In [1]: import numpy as np

In [2]: np.set_printoptions(suppress=True, linewidth=120)

In [3]: F = np.loadtxt("dump.csv", delimiter=",")

In [4]: F
Out[4]: 
array([[-2.02,  1.55,  0.9 ,  1.31],
       [ 2.  ,  1.96, -1.08, -0.04],
       [-1.39, -0.12, -2.53, -0.8 ],
       [-1.79, -1.05,  1.93,  0.98],
       [ 1.14, -0.62, -2.45,  1.15],
       [-1.75,  2.08,  0.62,  1.1 ],
       [ 1.57, -0.21, -2.44,  0.72],
       [-1.97, -1.39,  0.05, -1.79],
       [-0.94,  1.49, -0.53,  2.37],
       [ 0.58, -2.61,  0.45,  1.28],
       [ 1.62,  1.1 ,  0.31,  2.25],
       [ 0.09, -0.7 , -1.66, -2.4 ],
       [ 1.91, -2.03,  1.1 , -0.21],
       [-2.64,  0.59, -1.29, -0.07],
       [ 0.19, -0.25,  0.6 ,  2.92],
       [ 1.66, -1.3 , -0.05,  2.13],
       [ 1.16, -1.92, -1.1 ,  1.66],
       [ 1.8 ,  1.1 ,  2.1 ,  0.34],
       [-1.37,  0.22, -0.57, -2.6 ],
       [-0.98,  0.48,  2.75, -0.52],
       [-2.15,  1.21,  0.71, -1.55],
       [ 1.51, -0.73,  2.36,  0.78],
       [-2.43,  0.06, -0.33, -1.72]])

In [5]: W1 = np.array([[1, 0, 1, 0], [0, 2, 2, 0], [2, 0, 2, 2], [0, 2, 2, 1]])

In [6]: c = np.array([5, -3, 3, -5])

In [7]: act = np.maximum(F @ W1 + c, 0)

In [8]: (act > 0).astype(int)
Out[8]: 
array([[1, 1, 1, 0],
       [1, 1, 1, 0],
       [0, 0, 0, 0],
       [1, 0, 1, 0],
       [1, 0, 1, 0],
       [1, 1, 1, 0],
       [1, 0, 1, 0],
       [1, 0, 0, 0],
       [1, 1, 1, 0],
       [1, 0, 1, 0],
       [1, 1, 1, 0],
       [1, 0, 0, 0],
       [1, 0, 1, 0],
       [0, 0, 0, 0],
       [1, 1, 1, 0],
       [1, 0, 1, 0],
       [1, 0, 1, 0],
       [1, 0, 1, 0],
       [1, 0, 0, 0],
       [1, 0, 1, 0],
       [1, 0, 1, 0],
       [1, 0, 1, 1],
       [1, 0, 0, 0]])

In [9]: C = np.array([[5, -2], [-2, -2], [0, -5], [4, 2]])

In [10]: W1 @ C
Out[10]: 
array([[  5,  -7],
       [ -4, -14],
       [ 18, -10],
       [  0, -12]])

In [11]: t3 = np.stack([F, 2 * F, F[::-1]])

In [12]: np.linalg.matrix_rank(t3)
Out[12]: array([4, 4, 4])

In [13]: t3.shape
Out[13]: (3, 23, 4)

In [14]: M2 = np.array([[5, -6, 9, 7, -7, -3, -1, -8],
    ...:     [4, 8, -9, 0, 2, -6, -3, -8],
    ...:     [-3, -9, -2, -1, -3, -4, 1, -9],
    ...:     [0, 8, -3, -4, 2, 2, 8, 9],
    ...:     [-9, 3, -2, 9, 8, 0, 1, 5],
    ...:     [-8, 8, 4, -9, -2, 7, 5, -3],
    ...:     [2, 0, 4, 4, -2, 3, 3, 8],
    ...:     [-5, 9, 6, 0, 7, -4, 0, 1]])

In [15]: M2[-1] = M2[0]

In [16]: W0 = M2 + 0.05 * np.eye(8)

In [17]: W0
Out[17]: 
array([[ 5.05, -6.  ,  9.  ,  7.  , -7.  , -3.  , -1.  , -8.  ],
       [ 4.  ,  8.05, -9.  ,  0.  ,  2.  , -6.  , -3.  , -8.  ],
       [-3.  , -9.  , -1.95, -1.  , -3.  , -4.  ,  1.  , -9.  ],
       [ 0.  ,  8.  , -3.  , -3.95,  2.  ,  2.  ,  8.  ,  9.  ],
       [-9.  ,  3.  , -2.  ,  9.  ,  8.05,  0.  ,  1.  ,  5.  ],
       [-8.  ,  8.  ,  4.  , -9.  , -2.  ,  7.05,  5.  , -3.  ],
       [ 2.  ,  0.  ,  4.  ,  4.  , -2.  ,  3.  ,  3.05,  8.  ],
       [ 5.  , -6.  ,  9.  ,  7.  , -7.  , -3.  , -1.  , -7.95]])

In [18]: Uu, sig, Vh = np.linalg.svd(W0)

In [19]: np.argmax(sig[:-1] / (sig[1:] + 1e-6)) + 1
Out[19]: np.int64(7)

In [20]: M2 = Uu[:, :7] @ np.diag(sig[:7]) @ Vh[:7]

In [21]: np.round(np.linalg.norm(W0 - M2) / np.linalg.norm(W0), 2)
Out[21]: np.float64(0.0)

In [22]: np.linalg.matrix_rank(M2)
Out[22]: np.int64(7)

In [23]: np.round(np.linalg.norm(W0 - M2, 2), 2), np.round(sig[7], 2)
Out[23]: (np.float64(0.02), np.float64(0.02))
